$ python -q
>>> import numpy as np
>>> np.set_printoptions(precision=3, suppress=True, linewidth=140, floatmode="fixed")
>>> m1 = np.load("layer13.npy")
>>> m1
array([[  0.491,   1.639,  -8.035],
       [  0.195,  -0.210,  -4.250],
       [ -0.003,  -3.559,  -5.373],
       [  0.074,   3.554,  -0.003],
       [ -0.584,  -1.297,  -4.253],
       [  0.266,   3.922,  11.562],
       [ -0.027,  -1.673,  -9.598],
       [  0.085,   0.110,   1.102],
       [  0.028,  -3.231,  -4.006],
       [ -0.145,   1.187,   2.149],
       [  0.485,   1.602,  10.143],
       [  0.354,   1.474,   9.106],
       [  0.389,   0.523,   9.102],
       [  0.497,   0.905,   1.321],
       [ -0.453,   3.165,   4.412],
       [ -0.814,  -0.945, -12.096],
       [ -0.127,  -0.664,  -6.323],
       [ -0.942,  -1.540,  -2.943],
       [ -0.431,  -2.846,   8.052],
       [ -0.228,   1.147,   4.425],
       [ -0.193,   0.947,  -0.517]])
>>> u, v = m1[3], m1[17]
>>> round(u @ v, 3)
np.float64(-5.534)
>>> np.round(u @ u, 3)
np.float64(12.636)
>>> p = (u @ v) / (u @ u) * u
>>> p
array([-0.032, -1.556,  0.001])
>>> print(np.linalg.matrix_rank(np.outer(u, v)))
1
>>> v - p
array([-0.910,  0.016, -2.944])
>>> mat = np.load("test14.npy")
>>> mat
array([[ 5,  6,  7],
       [ 8,  9, 10],
       [11, 12, 13],
       [14, 15, 16]])
>>> left, sig, Vt = np.linalg.svd(mat)
>>> V = Vt[:(sig > 1e-8).sum()]
>>> rng = np.random.default_rng(11783)
>>> vec = mat[1] + -3 * mat[0] + rng.integers(2) * np.eye(3)[2]
>>> vec
array([ -7.000,  -9.000, -11.000])
>>> round(float(np.linalg.norm(vec - V.T @ V @ vec)), 3)
0.0
>>> np.linalg.matrix_rank(np.vstack([mat, vec]))
np.int64(2)
>>> print(np.abs(np.diag(np.linalg.qr(mat)[1])) > 1e-9)
[ True  True False]
>>> np.allclose(mat[:-1].T @ np.linalg.lstsq(mat[:-1].T, mat[-1])[0], mat[-1])
True
>>> np.round(np.trace(np.linalg.pinv(mat) @ mat), 3)
np.float64(2.0)
>>> other = np.array([[3, 3, 2, 2], [1, 3, 2, 3], [1, 1, 0, 2], [2, 3, 2, 2]])
>>> other[-1] = other[0]
>>> arr = other + 0.02 * np.eye(4)
>>> arr
array([[3.020, 3.000, 2.000, 2.000],
       [1.000, 3.020, 2.000, 3.000],
       [1.000, 1.000, 0.020, 2.000],
       [3.000, 3.000, 2.000, 2.020]])
>>> np.sort(np.abs(np.linalg.eigvals(arr)))
array([0.020, 0.299, 0.816, 8.577])
>>> round(float(np.linalg.norm(mat, 2) / np.linalg.norm(mat)), 3)
1.0
>>> [round(float(x), 3) for x in np.linalg.svd(mat, compute_uv=False)[:3]]
[38.279, 0.859, 0.0]
>>> np.linalg.matrix_rank(mat, rtol=0.1)
np.int64(1)
>>> print(np.argsort(-np.linalg.norm(mat, axis=0).round(6), kind="stable")[:3])
[2 1 0]
>>> F = np.loadtxt("sample12.csv", delimiter=",")
>>> print(F)
[[-2.375  8.603 -3.249]
 [-2.480  9.427 -2.123]
 [-5.116  8.072 -2.654]
 [-3.963  9.320 -3.718]
 [-3.173  8.974 -1.977]
 [-3.310 10.058 -2.531]
 [-4.394  8.144 -3.953]
 [-2.609  9.693 -3.346]
 [-4.057 10.704 -3.571]
 [-3.459  8.734 -3.761]
 [-3.883 10.216 -4.161]
 [-2.049  9.761 -3.050]
 [-3.171  7.966 -2.971]
 [-2.443  7.379 -3.704]
 [-4.035 10.382 -2.395]
 [-2.842  9.477 -4.115]
 [-4.398 11.046 -4.411]
 [-3.498  9.201 -1.932]
 [-4.607  9.486 -1.886]
 [-4.490  9.031 -1.667]
 [-2.076  8.768 -3.663]
 [-2.206  9.384 -3.758]
 [-1.432 10.978 -2.589]
 [-2.048 10.133 -3.142]]
>>> z = F[:, 1] > np.median(F[:, 1])
>>> u = F[z].mean(axis=0) - F[~z].mean(axis=0)
>>> print(u)
[ 0.218  1.482 -0.026]
>>> ((F - F.mean(axis=0)) @ u > 0).astype(int)
array([0, 1, 0, 0, 0, 1, 0, 1, 1, 0, 1, 1, 0, 0, 1, 1, 1, 0, 0, 0, 0, 1, 1, 1])
>>> np.argsort(-np.abs(u).round(6), kind="stable")
array([1, 0, 2])
>>> vec = np.array([3, 0, -1])
>>> target = F @ vec
>>> np.round(np.linalg.solve(F.T @ F, F.T @ target), 3) + 0
array([ 3.000,  0.000, -1.000])
>>> np.round(np.linalg.pinv(F) @ F, 3) + 0
array([[1.000, 0.000, 0.000],
       [0.000, 1.000, 0.000],
       [0.000, 0.000, 1.000]])
>>> target = target + 0.3 * rng.normal(size=24)
>>> target
array([ -3.946,  -5.083, -12.746,  -7.771,  -7.647,  -8.075,  -9.710,  -4.465,  -8.127,  -6.322,  -7.477,  -3.072,  -6.185,  -3.454,
        -9.892,  -4.319,  -8.664,  -8.770, -11.717, -11.354,  -2.808,  -2.992,  -1.552,  -2.632])
>>> c, *_ = np.linalg.lstsq(F, target)
>>> c
array([ 2.998,  0.007, -0.995])
>>> [round(float(np.linalg.norm(np.linalg.solve(F.T @ F + lam * np.eye(3), F.T @ target))), 2) for lam in (0, 1, 10, 100)]
[3.16, 3.03, 2.26, 0.85]
>>> print(np.round(np.linalg.norm(F[6] - F[16]), 3))
2.938
>>> round(float(np.linalg.norm(F) ** 2 / np.linalg.norm(F, 2) ** 2), 3)
1.015
>>> round(float(np.linalg.norm(F, 2)), 3)
51.113
>>> ang = np.deg2rad(60)
>>> K = np.eye(4)
>>> K[np.ix_([3, 2], [3, 2])] = [[np.cos(ang), -np.sin(ang)], [np.sin(ang), np.cos(ang)]]
>>> K
array([[ 1.000,  0.000,  0.000,  0.000],
       [ 0.000,  1.000,  0.000,  0.000],
       [ 0.000,  0.000,  0.500,  0.866],
       [ 0.000,  0.000, -0.866,  0.500]])
>>> vec = np.array([0, -2, -1, -2])
>>> np.abs(np.linalg.eigvals(K))
array([1.000, 1.000, 1.000, 1.000])
>>> [p for p in range(1, 25) if np.allclose(np.linalg.matrix_power(K, p), np.eye(4))]
[6, 12, 18, 24]
>>> 4 - np.linalg.matrix_rank(K - np.eye(4), tol=1e-8)
np.int64(2)
>>> vec = np.array([3, 2, 2, 1])
>>> K @ (2 * vec)
array([ 6.000,  4.000,  3.732, -2.464])
>>> K @ np.ones(4)
array([ 1.000,  1.000,  1.366, -0.366])
>>> (K @ vec).argmax()
np.int64(0)
>>> K @ np.eye(4)[1]
array([0.000, 1.000, 0.000, 0.000])
>>> gram = K.T @ K
>>> np.linalg.eigvalsh(gram)[::-1]
array([1.000, 1.000, 1.000, 1.000])
>>> np.trace(gram), (K ** 2).sum()
(np.float64(4.0), np.float64(4.0))
>>> np.linalg.svd(K, compute_uv=False) ** 2
array([1.000, 1.000, 1.000, 1.000])
>>> print(gram.round(3) + 0)
[[1.000 0.000 0.000 0.000]
 [0.000 1.000 0.000 0.000]
 [0.000 0.000 1.000 0.000]
 [0.000 0.000 0.000 1.000]]
>>> A = np.load("data.npy")
>>> A
array([[ 0.000,  0.000,  1.000,  0.000],
       [ 0.000,  1.000,  0.000,  0.000],
       [-1.000,  0.000,  0.000,  0.000],
       [ 0.000,  0.000,  0.000,  1.000]])
>>> vec = np.array([0, 2, 2, -2])
>>> print(4 - np.linalg.matrix_rank(A - np.eye(4), tol=1e-8))
2
>>> print(np.linalg.inv(A))
[[-0.000 -0.000 -1.000 -0.000]
 [ 0.000  1.000  0.000  0.000]
 [ 1.000  0.000  0.000  0.000]
 [ 0.000  0.000  0.000  1.000]]
>>> gram = arr.T @ arr
>>> np.allclose(gram, gram.T)
True
>>> print(np.linalg.matrix_rank(gram))
4
>>> other = np.linalg.inv(A)
>>> print(np.round(np.linalg.det(A) * np.linalg.det(other), 3))
1.0
>>> print(np.allclose(other, A.T))
True
>>> print(np.round(np.linalg.cond(A), 3))
1.0
>>> A @ other
array([[1.000, 0.000, 0.000, 0.000],
       [0.000, 1.000, 0.000, 0.000],
       [0.000, 0.000, 1.000, 0.000],
       [0.000, 0.000, 0.000, 1.000]])
>>> print(np.linalg.inv(other))
[[ 0.000  0.000  1.000  0.000]
 [ 0.000  1.000  0.000  0.000]
 [-1.000 -0.000 -0.000 -0.000]
 [ 0.000  0.000  0.000  1.000]]
>>> M = np.load("arr.npy")
>>> print(M)
[[0.000 1.000 1.000]
 [1.000 0.000 1.000]
 [1.000 1.000 0.000]]
>>> Q, V = np.linalg.qr(M[:, :2])[0], np.linalg.qr(M[:, 2:])[0]
>>> sig = np.linalg.svd(Q.T @ V, compute_uv=False)
>>> np.degrees(np.arccos(sig.clip(0, 1)))
array([54.736])
>>> np.round(np.linalg.norm(Q @ Q.T - V @ V.T, 2), 3)
np.float64(1.0)
>>> other = np.array([[-1.1], [0.1], [1.9], [0.0]])
>>> Z = np.array([[0.2, 2.3, 1.5, -1.3]])
>>> W0 = other @ Z
>>> W0
array([[-0.220, -2.530, -1.650,  1.430],
       [ 0.020,  0.230,  0.150, -0.130],
       [ 0.380,  4.370,  2.850, -2.470],
       [ 0.000,  0.000,  0.000,  0.000]])
>>> left, sig, Vt = np.linalg.svd(W0)
>>> V = Vt[:(sig > 1e-8).sum()]
>>> vec = W0[2] + -1 * W0[3] + rng.integers(2) * np.eye(4)[3]
>>> vec
array([ 0.380,  4.370,  2.850, -2.470])
>>> np.diag(V.T @ V)
array([0.004, 0.571, 0.243, 0.182])
>>> np.allclose(V.T @ V @ vec, vec)
True
>>> np.linalg.matrix_rank(np.vstack([W0, vec]))
np.int64(1)
>>> print(round(np.linalg.norm(vec - V.T @ V @ vec), 3))
0.0
>>> print(V.T @ V)
[[ 0.004  0.050  0.032 -0.028]
 [ 0.050  0.571  0.372 -0.323]
 [ 0.032  0.372  0.243 -0.210]
 [-0.028 -0.323 -0.210  0.182]]
